In [1]: import numpy as np

In [2]: np.set_printoptions(suppress=True, linewidth=100)

In [3]: r0 = np.array([2, -1, -2, 1, 1, 1, -2, -2, 0]) + 0.5

In [4]: E = np.outer(r0, r0) / (r0 @ r0)

In [5]: E.round(3)
Out[5]: 
array([[ 0.309, -0.062, -0.185,  0.185,  0.185,  0.185, -0.185, -0.185,  0.062],
       [-0.062,  0.012,  0.037, -0.037, -0.037, -0.037,  0.037,  0.037, -0.012],
       [-0.185,  0.037,  0.111, -0.111, -0.111, -0.111,  0.111,  0.111, -0.037],
       [ 0.185, -0.037, -0.111,  0.111,  0.111,  0.111, -0.111, -0.111,  0.037],
       [ 0.185, -0.037, -0.111,  0.111,  0.111,  0.111, -0.111, -0.111,  0.037],
       [ 0.185, -0.037, -0.111,  0.111,  0.111,  0.111, -0.111, -0.111,  0.037],
       [-0.185,  0.037,  0.111, -0.111, -0.111, -0.111,  0.111,  0.111, -0.037],
       [-0.185,  0.037,  0.111, -0.111, -0.111, -0.111,  0.111,  0.111, -0.037],
       [ 0.062, -0.012, -0.037,  0.037,  0.037,  0.037, -0.037, -0.037,  0.012]])

In [6]: vec = np.array([2, -3, -2, 2, 1, -1, -5, -5, -1])

In [7]: np.trace(E)
Out[7]: np.float64(1.0)

In [8]: np.round(E @ vec, 3)
Out[8]: array([ 3.333, -0.667, -2.   ,  2.   ,  2.   ,  2.   , -2.   , -2.   ,  0.667])

In [9]: (vec - E @ vec) @ (E @ vec)
Out[9]: np.float64(0.0)

In [10]: np.round(E @ E @ vec, 3)
Out[10]: array([ 3.333, -0.667, -2.   ,  2.   ,  2.   ,  2.   , -2.   , -2.   ,  0.667])

In [11]: vals, vecs = np.linalg.eigh(E)

In [12]: vec = np.array([-4, 7, 8, -3, -7, -1, -8, 2, 1])

In [13]: np.round(vecs * np.maximum(vals, 0) @ vecs.T, 3)
Out[13]: 
array([[ 0.309, -0.062, -0.185,  0.185,  0.185,  0.185, -0.185, -0.185,  0.062],
       [-0.062,  0.012,  0.037, -0.037, -0.037, -0.037,  0.037,  0.037, -0.012],
       [-0.185,  0.037,  0.111, -0.111, -0.111, -0.111,  0.111,  0.111, -0.037],
       [ 0.185, -0.037, -0.111,  0.111,  0.111,  0.111, -0.111, -0.111,  0.037],
       [ 0.185, -0.037, -0.111,  0.111,  0.111,  0.111, -0.111, -0.111,  0.037],
       [ 0.185, -0.037, -0.111,  0.111,  0.111,  0.111, -0.111, -0.111,  0.037],
       [-0.185,  0.037,  0.111, -0.111, -0.111, -0.111,  0.111,  0.111, -0.037],
       [-0.185,  0.037,  0.111, -0.111, -0.111, -0.111,  0.111,  0.111, -0.037],
       [ 0.062, -0.012, -0.037,  0.037,  0.037,  0.037, -0.037, -0.037,  0.012]])

In [14]: round(float(np.abs(E).sum(axis=1).max()), 3), np.abs(vals).max()
Out[14]: (1.543, np.float64(1.0))

In [15]: np.round(vec @ E @ vec, 3)
Out[15]: np.float64(52.16)
